$ python -q
>>> import numpy as np
>>> np.set_printoptions(precision=2, suppress=True, linewidth=160)
>>> M = np.load("sample6.npy")
>>> M
array([[  1,  -4,  16, -64],
       [  1,  -3,   9, -27],
       [  1,  -2,   4,  -8],
       [  1,  -1,   1,  -1],
       [  1,   0,   0,   0],
       [  1,   1,   1,   1],
       [  1,   2,   4,   8],
       [  1,   3,   9,  27]])
>>> u = np.array([-2, -1])
>>> np.array([np.convolve(row, u, "same") for row in M])
array([[ -2,   7, -28, 112],
       [ -2,   5, -15,  45],
       [ -2,   3,  -6,  12],
       [ -2,   1,  -1,   1],
       [ -2,  -1,   0,   0],
       [ -2,  -3,  -3,  -3],
       [ -2,  -5, -10, -20],
       [ -2,  -7, -21, -63]])
>>> np.cross(M[3, :3], M[4, :3])
array([0, 1, 1])
>>> np.correlate(M[3], M[4], "full")
array([ 0,  0,  0,  1, -1,  1, -1])
>>> np.polyval(u, M[3])
array([-3,  1, -3,  1])
>>> T = np.stack([M, -3 * M, M[::-1]])
>>> T.shape
(3, 8, 4)
>>> np.linalg.matrix_rank(T.reshape(3, -1))
np.int64(2)
>>> np.einsum("bij,cij->bc", T, T)
array([[  6188, -18564,  -3568],
       [-18564,  55692,  10704],
       [ -3568,  10704,   6188]])
>>> np.linalg.norm(T, axis=(1, 2))
array([ 78.66, 235.99,  78.66])
>>> x = np.array([1, 3, 0, 1])
>>> M @ np.ones(4)
array([-51., -20.,  -5.,   0.,   1.,   4.,  15.,  40.])
>>> np.sign((M @ x).round(6))
array([-1, -1, -1, -1,  1,  1,  1,  1])
>>> M @ x
array([-75, -35, -13,  -3,   1,   5,  15,  37])
>>> M @ (2 * x)
array([-150,  -70,  -26,   -6,    2,   10,   30,   74])
>>> proj = M @ np.linalg.solve(M.T @ M, M.T)
>>> np.linalg.matrix_rank(np.eye(8) - proj)
np.int64(4)
>>> np.round(np.linalg.eigvalsh(proj), 2) + 0
array([0., 0., 0., 0., 1., 1., 1., 1.])
>>> np.round(np.trace(proj), 2)
np.float64(4.0)
>>> np.diag(proj)
array([0.89, 0.37, 0.42, 0.31, 0.31, 0.42, 0.37, 0.89])
>>> out = M / np.sqrt((M ** 2).mean(axis=1, keepdims=True))
>>> M - M.mean(axis=1, keepdims=True)
array([[ 13.75,   8.75,  28.75, -51.25],
       [  6.  ,   2.  ,  14.  , -22.  ],
       [  2.25,  -0.75,   5.25,  -6.75],
       [  1.  ,  -1.  ,   1.  ,  -1.  ],
       [  0.75,  -0.25,  -0.25,  -0.25],
       [  0.  ,   0.  ,   0.  ,   0.  ],
       [ -2.75,  -1.75,   0.25,   4.25],
       [ -9.  ,  -7.  ,  -1.  ,  17.  ]])
>>> F = np.loadtxt("dump.csv", delimiter=",")
>>> F.round(2) + 0
array([[ 0.47,  0.38, -0.46,  0.63, -0.04, -0.14, -0.05,  0.03],
       [-0.78,  0.46,  0.09,  0.33,  0.13, -0.13, -0.14,  0.1 ],
       [ 0.  , -0.09,  0.4 ,  0.25, -0.65, -0.4 ,  0.41,  0.11],
       [-0.16, -0.44,  0.05,  0.54, -0.21,  0.6 , -0.18, -0.24],
       [ 0.1 ,  0.19,  0.32,  0.17,  0.47,  0.18,  0.64, -0.4 ],
       [ 0.26,  0.57,  0.44, -0.15, -0.28,  0.48, -0.23,  0.17],
       [-0.16,  0.  , -0.37, -0.05, -0.05,  0.42,  0.53,  0.61],
       [-0.21,  0.28, -0.43, -0.29, -0.47,  0.11,  0.18, -0.59]])
>>> x = np.array([-1, -2, 2, 2, 2, -1, -2, -2])
>>> np.sort(np.abs(np.degrees(np.angle(np.linalg.eigvals(F)))))
array([  0.  ,  37.46,  37.46,  55.91,  55.91,  88.57,  88.57, 180.  ])
>>> round(float(np.linalg.norm(x)), 2), round(float(np.linalg.norm(F @ x)), 2)
(5.1, 5.1)
>>> round(float(np.linalg.det(F)), 2)
-1.0
>>> x = np.array([0, -1, -2, -2, -2, 0, 1, -1])
>>> target = F @ x
>>> target
array([-0.73, -1.79,  0.4 , -0.26, -1.07, -0.99,  0.85,  2.85])
>>> np.round(np.linalg.solve(F, -3 * target), 2) + 0
array([ 0.,  3.,  6.,  6.,  6.,  0., -3.,  3.])
>>> np.round(np.linalg.solve(F, target + F[:, 6]), 2) + 0
array([ 0., -1., -2., -2., -2.,  0.,  2., -1.])
>>> np.round(np.linalg.solve(F.T, F[5]), 2) + 0
array([0., 0., 0., 0., 0., 1., 0., 0.])
>>> round(F[:, 6] @ F[:, 1], 2)
np.float64(-0.0)
>>> np.round(F.T @ F, 2) + 0
array([[1., 0., 0., 0., 0., 0., 0., 0.],
       [0., 1., 0., 0., 0., 0., 0., 0.],
       [0., 0., 1., 0., 0., 0., 0., 0.],
       [0., 0., 0., 1., 0., 0., 0., 0.],
       [0., 0., 0., 0., 1., 0., 0., 0.],
       [0., 0., 0., 0., 0., 1., 0., 0.],
       [0., 0., 0., 0., 0., 0., 1., 0.],
       [0., 0., 0., 0., 0., 0., 0., 1.]])
>>> np.round(np.linalg.pinv(F), 2) + 0
array([[ 0.47, -0.78,  0.  , -0.16,  0.1 ,  0.26, -0.16, -0.21],
       [ 0.38,  0.46, -0.09, -0.44,  0.19,  0.57,  0.  ,  0.28],
       [-0.46,  0.09,  0.4 ,  0.05,  0.32,  0.44, -0.37, -0.43],
       [ 0.63,  0.33,  0.25,  0.54,  0.17, -0.15, -0.05, -0.29],
       [-0.04,  0.13, -0.65, -0.21,  0.47, -0.28, -0.05, -0.47],
       [-0.14, -0.13, -0.4 ,  0.6 ,  0.18,  0.48,  0.42,  0.11],
       [-0.05, -0.14,  0.41, -0.18,  0.64, -0.23,  0.53,  0.18],
       [ 0.03,  0.1 ,  0.11, -0.24, -0.4 ,  0.17,  0.61, -0.59]])
>>> np.linalg.svd(F, compute_uv=False)
array([1., 1., 1., 1., 1., 1., 1., 1.])
>>> rng = np.random.default_rng(640834)
>>> lab = rng.permutation(8)
>>> lab
array([5, 2, 6, 7, 3, 4, 1, 0])
>>> out = F[lab][:, lab]
>>> np.allclose(out, F)
False
>>> np.sort(np.abs(np.linalg.eigvals(out)))
array([1., 1., 1., 1., 1., 1., 1., 1.])
>>> round(float(np.trace(out)), 2)
2.76
>>> np.diag(out)
array([ 0.48,  0.4 ,  0.53, -0.59,  0.54,  0.47,  0.46,  0.47])
>>> round(np.linalg.det(out), 2), round(np.linalg.det(F[lab]), 2)
(np.float64(-1.0), np.float64(-1.0))
>>> O, vecs = np.linalg.qr(F[:, :5])[0], np.linalg.qr(F[:, 5:])[0]
>>> sig = np.linalg.svd(O.T @ vecs, compute_uv=False)
>>> (sig > 0.9).sum()
np.int64(0)
>>> sig.round(2) + 0
array([0., 0., 0.])
>>> np.degrees(np.arccos(sig.clip(0, 1)))
array([90., 90., 90.])
>>> round(np.linalg.norm(O @ O.T - vecs @ vecs.T, 2), 2)
np.float64(1.0)
>>> K = np.load("a.npy")
>>> K
array([[-5.5,  0.6, -0.9,  0.7, -0.9],
       [ 4.5, -0.5, -0.9,  0.6, -0.2],
       [-3.5,  0. , -0.5, -0.5, -0.5],
       [ 8.5, -1.3,  0.6,  1.4, -1.1],
       [-6.5,  0.5,  0.4, -0.6, -0.2],
       [ 1. ,  0.2,  0. ,  0. ,  0.1],
       [ 7. , -0.6, -0.2, -0.3,  1.3]])
>>> x = np.array([2, 2, 3, 3, 1])
>>> target = K @ x
>>> beta, lr = np.zeros(5), 1 / np.linalg.norm(K, 2) ** 2
>>> for i in range(20):
...     beta -= lr * K.T @ (K @ beta - target)
...     if i % 5 == 0: print(i, round(np.linalg.norm(K @ beta - target), 2))
... 
0 4.74
5 4.57
10 4.41
15 4.26
>>> round(float(np.linalg.cond(K)), 2)
57.04
>>> x = np.array([3, -3, -1, -1, 3])
>>> target = K @ x
>>> np.linalg.lstsq(K, target)[0]
array([ 3., -3., -1., -1.,  3.])
>>> np.linalg.solve(K.T @ K, K.T @ target)
array([ 3., -3., -1., -1.,  3.])
>>> target = target + 0.1 * rng.normal(size=7)
>>> target
array([-20.69,  14.68, -10.89,  24.15, -21.4 ,   2.62,  27.11])
>>> beta, *_ = np.linalg.lstsq(K, target)
>>> beta
array([ 2.97, -3.2 , -1.03, -0.95,  3.01])
>>> np.round(np.linalg.norm(target - K @ beta), 2)
np.float64(0.07)
>>> np.round(K.T @ (target - K @ beta), 2) + 0
array([0., 0., 0., 0., 0.])
>>> [round(float(np.linalg.norm(np.linalg.solve(K.T @ K + lam * np.eye(5), K.T @ target))), 2) for lam in (0, 1, 10, 100)]
[5.49, 4.01, 3.3, 2.3]
>>> out = np.array([[0, 2], [-1, -3], [-3, 3]])
>>> Z = np.array([[3, 1, -3, -2, 3], [-1, -1, 2, 2, -2]])
>>> arr = out @ Z + 0.02 * rng.normal(size=(3, 5))
>>> arr
array([[ -2.02,  -2.01,   4.03,   4.  ,  -3.98],
       [  0.02,   1.98,  -3.  ,  -4.  ,   3.04],
       [-12.  ,  -5.98,  15.  ,  12.02, -14.99]])
>>> # row 2 dominates
>>> round(float(np.linalg.norm(arr)), 2)
29.46
>>> arr - arr[0]
array([[  0.  ,   0.  ,   0.  ,   0.  ,   0.  ],
       [  2.04,   3.99,  -7.03,  -8.  ,   7.02],
       [ -9.98,  -3.96,  10.97,   8.02, -11.01]])
>>> np.linalg.matrix_rank(arr)
np.int64(3)
>>> round(float(np.abs(arr).max()), 2)
15.0
>>> np.linalg.svd(arr, compute_uv=False)
array([29.29,  3.18,  0.05])
>>> out = np.array([[2, -3, -2, -2], [-3, -3, 1, -1], [-2, 1, 1, -1], [1, -2, 2, 1]])
>>> data = np.tril(out)
>>> data
array([[ 2,  0,  0,  0],
       [-3, -3,  0,  0],
       [-2,  1,  1,  0],
       [ 1, -2,  2,  1]])
>>> # triangular
>>> ev, vecs = np.linalg.eig(data)
>>> ev
array([ 1.,  1., -3.,  2.])
>>> np.sort(np.linalg.eigvals(data.T))
array([-3.,  1.,  1.,  2.])
>>> np.sort(np.linalg.eigvals(data @ data))
array([1., 1., 4., 9.])
>>> mat = np.vander(np.arange(3) - 1, 4, increasing=True)
>>> mat
array([[ 1, -1,  1, -1],
       [ 1,  0,  0,  0],
       [ 1,  1,  1,  1]])
>>> out = np.array([[3, 1], [0, -3], [3, 3], [0, 0]])
>>> np.einsum("ij->j", mat)
array([3, 0, 2, 0])
>>> np.vstack([mat, out.T]).shape
(5, 4)
>>> out.T @ mat.T
array([[6, 3, 6],
       [7, 1, 1]])
>>> np.linalg.matrix_rank(mat @ out)
np.int64(2)
>>> mat @ out
array([[6, 7],
       [3, 1],
       [6, 1]])
>>> np.einsum("ik,kj->ji", mat, out)
array([[6, 3, 6],
       [7, 1, 1]])
>>> np.einsum("ij,ij->i", mat, mat)
array([4, 1, 4])
>>> out = np.array([[0, 1], [-2, -1]])
>>> Z = np.kron(out, mat)
>>> np.linalg.matrix_rank(Z)
np.int64(6)
>>> Z.shape
(6, 8)
>>> np.round(np.linalg.norm(Z, 2), 2), np.round(np.linalg.norm(out, 2) * np.linalg.norm(mat, 2), 2)
(np.float64(4.89), np.float64(4.89))
>>> u = np.array([0, 1])
>>> np.polyval(u, mat[0])
array([1, 1, 1, 1])
>>> np.correlate(mat[0], mat[2], "full")
array([ 1,  0,  1,  0, -1,  0, -1])
>>> np.cross(mat[0, :3], mat[2, :3])
array([-2,  0,  2])
>>> out = mat / np.linalg.norm(mat, axis=1, keepdims=True)
>>> G = out @ out.T
>>> (np.abs(G) > 0.9).astype(int)
array([[1, 0, 0],
       [0, 1, 0],
       [0, 0, 1]])
>>> G
array([[1. , 0.5, 0. ],
       [0.5, 1. , 0.5],
       [0. , 0.5, 1. ]])
>>> np.degrees(np.arccos(np.clip(G[0, 2], -1, 1)))
np.float64(90.0)
>>> G[0]
array([1. , 0.5, 0. ])
>>> J = np.loadtxt("test4.csv", delimiter=",")
>>> J
array([[ 5.,  5.,  5.,  5.,  5.],
       [ 5., 10., 10., 10., 10.],
       [ 5., 10., 15., 15., 15.],
       [ 5., 10., 15., 20., 20.],
       [ 5., 10., 15., 20., 25.]])
>>> round(np.linalg.det(J.T), 2)
np.float64(3125.0)
>>> np.poly(J)
array([    1.,   -75.,   875., -3500.,  5625., -3125.])
>>> round(np.linalg.eigvals(J).sum().real, 2)
np.float64(75.0)
>>> ev, vecs = np.linalg.eigh(J)
>>> x = np.array([-3, 1, -3, 1, -2])
>>> np.linalg.eigvalsh(J[1:, 1:])
array([ 1.45,  2.33,  6.19, 60.03])
>>> np.abs(J).sum(axis=1).max(), round(np.abs(ev).max(), 2)
(np.float64(75.0), np.float64(61.72))
>>> x @ J @ x
np.float64(330.0)
>>> m1 = np.load("x.npy")
>>> m1
array([[-4.92,  0.96,  3.06],
       [-4.98,  0.99,  3.01],
       [-5.01,  0.98,  2.95],
       [-5.05,  0.99,  2.95],
       [-5.16,  0.86,  3.06],
       [-4.95,  0.94,  2.91],
       [-5.05,  0.87,  3.21],
       [-4.88,  0.76,  3.01],
       [-4.96,  0.91,  3.11],
       [-4.97,  1.24,  2.94],
       [-4.8 ,  1.08,  2.98],
       [-4.  ,  1.16,  0.97],
       [-3.93,  1.02,  1.06],
       [-3.89,  1.08,  1.06],
       [-3.94,  0.91,  0.96],
       [-4.17,  1.22,  0.91],
       [-3.83,  0.91,  1.22],
       [-4.09,  1.03,  1.16],
       [-3.88,  1.07,  0.99],
       [-4.05,  0.9 ,  0.9 ],
       [-3.91,  0.91,  1.01],
       [-3.82,  0.9 ,  1.06],
       [-5.03, -4.07,  5.03],
       [-5.01, -3.97,  5.16],
       [-5.09, -3.8 ,  4.71],
       [-5.  , -4.01,  4.92],
       [-4.96, -4.1 ,  5.05],
       [-4.84, -3.67,  5.18],
       [-4.78, -4.04,  5.02],
       [-4.85, -4.03,  5.01],
       [-5.08, -3.93,  5.07],
       [-5.03, -4.02,  4.71],
       [-5.02, -3.77,  5.  ]])
>>> Xs = m1 - m1.mean(axis=0)
>>> vecs = np.linalg.svd(Xs)[2][:2]
>>> out = Xs - Xs @ vecs.T @ vecs
>>> (Xs @ vecs.T).std(axis=0)
array([2.77, 0.78])
>>> np.diag(vecs.T @ vecs)
array([0.24, 0.97, 0.8 ])
